In [1]: import numpy as np

In [2]: from numpy import linalg as LA

In [3]: np.set_printoptions(precision=2, suppress=True, linewidth=140, legacy="1.25")

In [4]: W0 = np.load("case12.npy")

In [5]: W0
Out[5]: 
array([[5, 4, 6, 6],
       [4, 4, 4, 4],
       [6, 4, 8, 8],
       [6, 4, 8, 8]])

In [6]: # column 3 repeats column 2

In [7]: vals, V = LA.eigh(W0)

In [8]: vec = np.array([1, 1, -3, -2])

In [9]: vec @ W0 @ vec / (vec @ vec), round(vals[0], 2), round(vals[-1], 2)
Out[9]: (7.8, 0.0, 23.09)

In [10]: V * np.maximum(vals, 0) @ V.T
Out[10]: 
array([[5., 4., 6., 6.],
       [4., 4., 4., 4.],
       [6., 4., 8., 8.],
       [6., 4., 8., 8.]])

In [11]: B = W0[0, 0] * W0[1:] - np.outer(W0[1:, 0], W0[0])

In [12]: B
Out[12]: 
array([[ 0,  4, -4, -4],
       [ 0, -4,  4,  4],
       [ 0, -4,  4,  4]])

In [13]: LA.matrix_rank(B), LA.matrix_rank(W0)
Out[13]: (1, 2)

In [14]: W0[:, 0] / W0[0, 0]
Out[14]: array([1. , 0.8, 1.2, 1.2])

In [15]: vals, V = LA.eigh(W0)

In [16]: np.unique(vals.round(6) + 0, return_counts=True)[1]
Out[16]: array([2, 1, 1])

In [17]: (vals > 1e-8).sum(), (vals < -1e-8).sum()
Out[17]: (2, 0)

In [18]: np.abs(V[:, -1]).round(6).argmax()
Out[18]: 2

In [19]: np.round(V.T @ W0 @ V, 2) + 0
Out[19]: 
array([[ 0.  ,  0.  ,  0.  ,  0.  ],
       [ 0.  ,  0.  ,  0.  ,  0.  ],
       [ 0.  ,  0.  ,  1.91,  0.  ],
       [ 0.  ,  0.  ,  0.  , 23.09]])

In [20]: V @ np.diag(vals) @ V.T
Out[20]: 
array([[5., 4., 6., 6.],
       [4., 4., 4., 4.],
       [6., 4., 8., 8.],
       [6., 4., 8., 8.]])

In [21]: LA.eigvalsh(W0 + 5 * np.eye(4))
Out[21]: array([ 5.  ,  5.  ,  6.91, 28.09])

In [22]: np.round(LA.norm(W0, 2) / LA.norm(W0), 2)
Out[22]: 1.0

In [23]: [round(float(x), 2) for x in LA.svd(W0, compute_uv=False)[:3]]
Out[23]: [23.09, 1.91, 0.0]

In [24]: data = np.array([[2, 6, 0, 5], [5, 0, 8, 9], [2, 7, 4, 8], [1, 3, 6, 3]])

In [25]: rng = np.random.default_rng(67815)

In [26]: idx = rng.permutation(4)

In [27]: idx
Out[27]: array([0, 2, 3, 1])

In [28]: B = data[idx][:, idx]

In [29]: np.allclose(B, data)
Out[29]: False

In [30]: np.round(LA.det(B), 2), round(LA.det(data[idx]), 2)
Out[30]: (430.0, 430.0)

In [31]: np.diag(B)
Out[31]: array([2, 4, 3, 0])

In [32]: E = np.load("w.npy")

In [33]: E
Out[33]: 
array([[-0.45, -0.41, -0.71],
       [-2.12, -2.04, -1.14],
       [ 1.13,  1.25,  0.55],
       [-1.09, -1.89, -1.  ],
       [ 1.26,  1.85,  0.78],
       [ 2.57,  2.69,  0.54],
       [ 6.57,  6.62,  3.03],
       [ 4.06,  4.05,  1.63],
       [-2.26, -3.23, -1.62],
       [-1.29, -1.52, -0.88]])

In [34]: idx = E[:, 1] > np.median(E[:, 1])

In [35]: r0 = E[idx].mean(axis=0) - E[~idx].mean(axis=0)

In [36]: (((E - E.mean(axis=0)) @ r0 > 0) == idx).mean()
Out[36]: 1.0

In [37]: r0
Out[37]: array([4.56, 5.11, 2.38])

In [38]: ((E - E.mean(axis=0)) @ r0 > 0).astype(int)
Out[38]: array([0, 0, 1, 0, 1, 1, 1, 1, 0, 0])
